$ python -q
>>> import numpy as np
>>> np.set_printoptions(precision=2, suppress=True, linewidth=160, legacy="1.25")
>>> tidy = lambda a: np.round(a, 2) + 0
>>> feats = np.loadtxt("block2.csv", delimiter=",")
>>> tidy(feats)
array([[ 0.27,  0.08, -0.02, -0.02,  0.07,  0.13, -0.15, -0.03, -0.23, -0.03, -0.05,  0.16, -0.17,  0.08, -0.12,  0.11],
       [ 0.08,  0.45, -0.14,  0.2 ,  0.09,  0.1 , -0.05, -0.01, -0.17, -0.1 ,  0.08, -0.11, -0.15, -0.14,  0.15, -0.2 ],
       [-0.02, -0.14,  0.34,  0.02,  0.01, -0.16, -0.11, -0.1 ,  0.14, -0.07, -0.27,  0.07, -0.09, -0.15,  0.08,  0.13],
       [-0.02,  0.2 ,  0.02,  0.71, -0.07,  0.07, -0.11, -0.14,  0.03,  0.25,  0.  , -0.07,  0.09, -0.17,  0.01,  0.13],
       [ 0.07,  0.09,  0.01, -0.07,  0.44, -0.13, -0.16, -0.11,  0.05, -0.12,  0.07, -0.25, -0.15,  0.  , -0.26, -0.03],
       [ 0.13,  0.1 , -0.16,  0.07, -0.13,  0.71, -0.03,  0.02,  0.19, -0.08, -0.06,  0.2 ,  0.02,  0.05, -0.15, -0.14],
       [-0.15, -0.05, -0.11, -0.11, -0.16, -0.03,  0.28,  0.02, -0.06, -0.12,  0.15,  0.02,  0.27, -0.1 ,  0.05, -0.05],
       [-0.03, -0.01, -0.1 , -0.14, -0.11,  0.02,  0.02,  0.53,  0.14,  0.15,  0.27,  0.08, -0.26, -0.07,  0.11,  0.06],
       [-0.23, -0.17,  0.14,  0.03,  0.05,  0.19, -0.06,  0.14,  0.69,  0.04, -0.06, -0.13, -0.03, -0.1 , -0.08, -0.1 ],
       [-0.03, -0.1 , -0.07,  0.25, -0.12, -0.08, -0.12,  0.15,  0.04,  0.54,  0.05, -0.08, -0.02,  0.3 ,  0.05,  0.1 ],
       [-0.05,  0.08, -0.27,  0.  ,  0.07, -0.06,  0.15,  0.27, -0.06,  0.05,  0.48, -0.09,  0.04, -0.12, -0.17,  0.09],
       [ 0.16, -0.11,  0.07, -0.07, -0.25,  0.2 ,  0.02,  0.08, -0.13, -0.08, -0.09,  0.4 , -0.04, -0.08,  0.01,  0.21],
       [-0.17, -0.15, -0.09,  0.09, -0.15,  0.02,  0.27, -0.26, -0.03, -0.02,  0.04, -0.04,  0.51,  0.02, -0.11, -0.01],
       [ 0.08, -0.14, -0.15, -0.17,  0.  ,  0.05, -0.1 , -0.07, -0.1 ,  0.3 , -0.12, -0.08,  0.02,  0.61, -0.04, -0.14],
       [-0.12,  0.15,  0.08,  0.01, -0.26, -0.15,  0.05,  0.11, -0.08,  0.05, -0.17,  0.01, -0.11, -0.04,  0.58, -0.22],
       [ 0.11, -0.2 ,  0.13,  0.13, -0.03, -0.14, -0.05,  0.06, -0.1 ,  0.1 ,  0.09,  0.21, -0.01, -0.14, -0.22,  0.46]])
>>> rng = np.random.default_rng(392)
>>> lab = rng.permutation(16)
>>> lab
array([ 5,  3, 15,  1,  6,  2, 14, 12,  8,  7,  9,  0, 10,  4, 11, 13])
>>> other = feats[lab][:, lab]
>>> tidy(np.diag(other))
array([0.71, 0.71, 0.46, 0.45, 0.28, 0.34, 0.58, 0.51, 0.69, 0.53, 0.54, 0.27, 0.48, 0.44, 0.4 , 0.61])
>>> np.allclose(other, feats)
False
>>> K = np.loadtxt("a.csv", delimiter=",")
>>> K
array([[ -0.23,   0.51,  -6.35,   4.49,   6.42,  -2.09],
       [ -1.2 ,  -0.41,  10.41,  -7.61,  -9.21,   5.24],
       [  7.84,  -1.87,  -4.21,   3.91,  -2.92, -10.47],
       [  3.92,  -0.41,  -9.72,   7.43,   6.1 ,  -7.99],
       [ -5.09,   1.69,  -4.  ,   2.28,   8.5 ,   4.28],
       [ -1.7 ,   0.01,   6.71,  -5.01,  -5.12,   4.39],
       [  7.9 ,  -1.92,  -4.18,   3.89,  -2.88, -10.49],
       [ -7.57,   2.02,   1.58,  -2.02,   5.21,   9.25],
       [ -1.08,   0.21,   1.49,  -1.19,  -0.51,   1.83],
       [  7.28,  -2.09,   1.  ,   0.09,  -7.47,  -7.87],
       [ -6.3 ,   1.31,   6.39,  -5.32,  -0.72,   9.53],
       [  6.8 ,  -1.71,  -2.7 ,   2.67,  -3.39,  -8.68],
       [ -2.79,   0.24,   8.22,  -6.19,  -5.62,   6.21],
       [ -6.02,   1.39,   3.83,  -3.4 ,   1.59,   8.16],
       [  2.1 ,  -0.97,   5.91,  -4.03,  -7.69,  -0.2 ],
       [  2.83,  -0.2 ,  -8.22,   6.17,   5.59,  -6.21],
       [ -2.01,  -0.06,   9.27,  -6.92,  -7.43,   5.7 ],
       [  0.72,  -0.9 ,  10.04,  -7.12, -10.5 ,   2.93],
       [ -7.09,   1.6 ,   5.3 ,  -4.58,   1.13,  10.  ],
       [  1.6 ,  -0.6 ,   2.18,  -1.37,  -3.61,  -1.  ],
       [  2.38,  -0.91,   3.31,  -2.07,  -5.39,  -1.47],
       [ -6.51,   1.78,   0.1 ,  -0.8 ,   5.71,   7.42],
       [ -2.71,   0.82,  -0.69,   0.2 ,   3.11,   2.8 ],
       [ -0.5 ,   0.38,  -3.71,   2.62,   4.08,  -0.85],
       [  0.2 ,  -0.51,   6.3 ,  -4.49,  -6.39,   2.06],
       [ -9.51,   2.49,   2.02,  -2.52,   6.48,  11.49],
       [ -7.11,   1.63,   5.3 ,  -4.58,   1.11,  10.01],
       [ -0.02,   0.03,  -0.01,   0.02,   0.01,  -0.05],
       [  2.5 ,  -0.32,  -5.59,   4.28,   3.3 ,  -4.92],
       [ -4.14,   0.85,   3.39,  -2.89,   0.3 ,   5.94],
       [ -4.74,   0.73,   8.6 ,  -6.66,  -4.31,   8.49],
       [ -0.7 ,   0.9 ,  -9.99,   7.1 ,  10.5 ,  -2.89],
       [ -3.93,   0.4 ,   9.7 ,  -7.39,  -6.08,   8.03],
       [  8.7 ,  -2.21,  -3.1 ,   3.19,  -4.71, -11.  ],
       [ -2.89,   1.27,  -7.  ,   4.68,   9.54,   0.72],
       [  2.07,  -0.99,   5.87,  -4.  ,  -7.7 ,  -0.19],
       [  2.87,  -1.33,   7.01,  -4.7 ,  -9.5 ,  -0.69],
       [ -7.28,   2.12,  -1.02,  -0.14,   7.47,   7.87],
       [ -1.02,   0.81,  -7.41,   5.22,   8.19,  -1.63],
       [ -5.39,   1.58,  -1.4 ,   0.39,   6.21,   5.58],
       [  3.32,  -0.6 ,  -4.52,   3.63,   1.52,  -5.4 ],
       [ -4.28,   1.4 ,  -2.92,   1.61,   6.68,   3.78],
       [  0.34,   0.1 ,  -2.62,   1.88,   2.31,  -1.28],
       [ -9.52,   2.47,   2.  ,  -2.52,   6.51,  11.51],
       [  4.59,  -1.29,   0.31,   0.33,  -4.41,  -5.1 ],
       [  0.7 ,  -0.9 ,  10.02,  -7.11, -10.49,   2.88]])
>>> P = K @ np.linalg.solve(K.T @ K, K.T)
>>> tidy(np.trace(P))
6.0
>>> tidy(np.linalg.eigvalsh(P))
array([0., 0., 0., 0., 0., 0., 0., 0., 0., 0., 0., 0., 0., 0., 0., 0., 0., 0., 0., 0., 0., 0., 0., 0., 0., 0., 0., 0., 0., 0., 0., 0., 0., 0., 0., 0., 0., 0.,
       0., 0., 1., 1., 1., 1., 1., 1.])
>>> tidy(np.diag(P))
array([0.16, 0.14, 0.25, 0.16, 0.07, 0.04, 0.11, 0.24, 0.1 , 0.07, 0.13, 0.1 , 0.16, 0.16, 0.16, 0.12, 0.28, 0.17, 0.11, 0.07, 0.1 , 0.08, 0.05, 0.08, 0.08,
       0.11, 0.12, 0.15, 0.08, 0.35, 0.2 , 0.1 , 0.08, 0.09, 0.15, 0.14, 0.17, 0.22, 0.13, 0.07, 0.06, 0.05, 0.12, 0.17, 0.09, 0.15])
